% python3 -q
>>> import numpy as np
>>> np.set_printoptions(suppress=True, linewidth=200)
>>> u = np.array([6, 3, 3, 5, 9, 2, 3, 0])
>>> rng = np.random.default_rng(25)
>>> A = np.outer(rng.normal(size=16), u) + 0.1 * rng.normal(size=(16, 8))
>>> print(A.round(1) + 0)
[[  2.2   1.    1.    1.7   3.2   0.7   1.    0.1]
 [  0.    0.   -0.2  -0.2  -0.1   0.   -0.1   0.2]
 [ -3.2  -1.6  -1.6  -2.6  -4.7  -1.1  -1.4  -0.1]
 [-13.6  -6.9  -6.8 -11.3 -20.5  -4.4  -6.9   0.1]
 [  0.2   0.3   0.2   0.2   0.3   0.1   0.    0. ]
 [  5.7   2.7   2.9   4.7   8.3   1.9   2.6  -0.1]
 [  6.2   3.2   3.    5.1   9.4   2.    3.1  -0.1]
 [ -3.1  -1.6  -1.7  -2.4  -4.8  -0.9  -1.5   0.1]
 [ 13.3   6.6   6.8  11.1  20.1   4.6   6.5   0. ]
 [ 11.8   5.8   5.8   9.8  17.5   3.9   5.7   0. ]
 [ -1.4  -0.5  -0.7  -1.1  -2.1  -0.3  -0.7   0.1]
 [ -1.   -0.5  -0.6  -0.8  -1.4  -0.4  -0.6   0. ]
 [  5.7   2.8   2.8   4.7   8.6   1.9   2.8  -0.1]
 [ -1.6  -0.8  -0.8  -1.4  -2.3  -0.6  -0.8   0.1]
 [  1.2   0.5   0.6   0.9   2.3   0.4   0.8   0. ]
 [  7.4   3.7   3.6   6.1  10.9   2.4   3.8  -0.1]]
>>> out = np.array([[0, 3, 1],
...     [3, 1, 2],
...     [0, 0, 0],
...     [0, 2, 1],
...     [0, 3, 3],
...     [1, 2, 2],
...     [2, 1, 3],
...     [1, 0, 2]])
>>> print(np.round(np.einsum("ij,ij->i", A, A), 1))
[ 21.7   0.1  47.2 892.6   0.3 149.4 185.   46.7 855.7 657.7   9.    4.7 156.5  12.2   8.8 259.6]
>>> out = np.c_[A[:, :3] @ np.array([[2, 5, -7], [2, 9, 5], [7, 2, 7]]), np.array([-6, 1, -3, 5, -5, -4, 4, -6, 7, 4, -9, 7, 9, -1, 0, -5])]
>>> print(out.round(1))
[[  13.6   22.3   -3.5   -6. ]
 [  -1.6   -0.7   -1.4    1. ]
 [ -20.6  -33.2    3.3   -3. ]
 [ -88.8 -143.4   13.1    5. ]
 [   2.4    3.7    1.7   -5. ]
 [  37.4   58.9   -5.6   -4. ]
 [  39.9   65.5   -6.     4. ]
 [ -21.2  -33.3    2.    -6. ]
 [  87.1  139.6  -12.6    7. ]
 [  76.   122.8  -12.9    4. ]
 [  -9.1  -13.4    2.1   -9. ]
 [  -6.9  -10.6    0.5    7. ]
 [  36.6   59.5   -6.6    9. ]
 [ -10.   -16.5    1.8   -1. ]
 [   7.8   11.9   -1.     0. ]
 [  47.8   78.1   -8.    -5. ]]
>>> print(np.round(np.linalg.norm(out - A @ np.linalg.lstsq(A, out)[0], axis=0), 1) + 0)
[ 0.   0.   0.  11.3]
>>> print(np.linalg.matrix_rank(np.c_[A, out]))
9
>>> print(np.round(np.linalg.lstsq(A, out[:, 0])[0], 1) + 0)
[2. 2. 7. 0. 0. 0. 0. 0.]
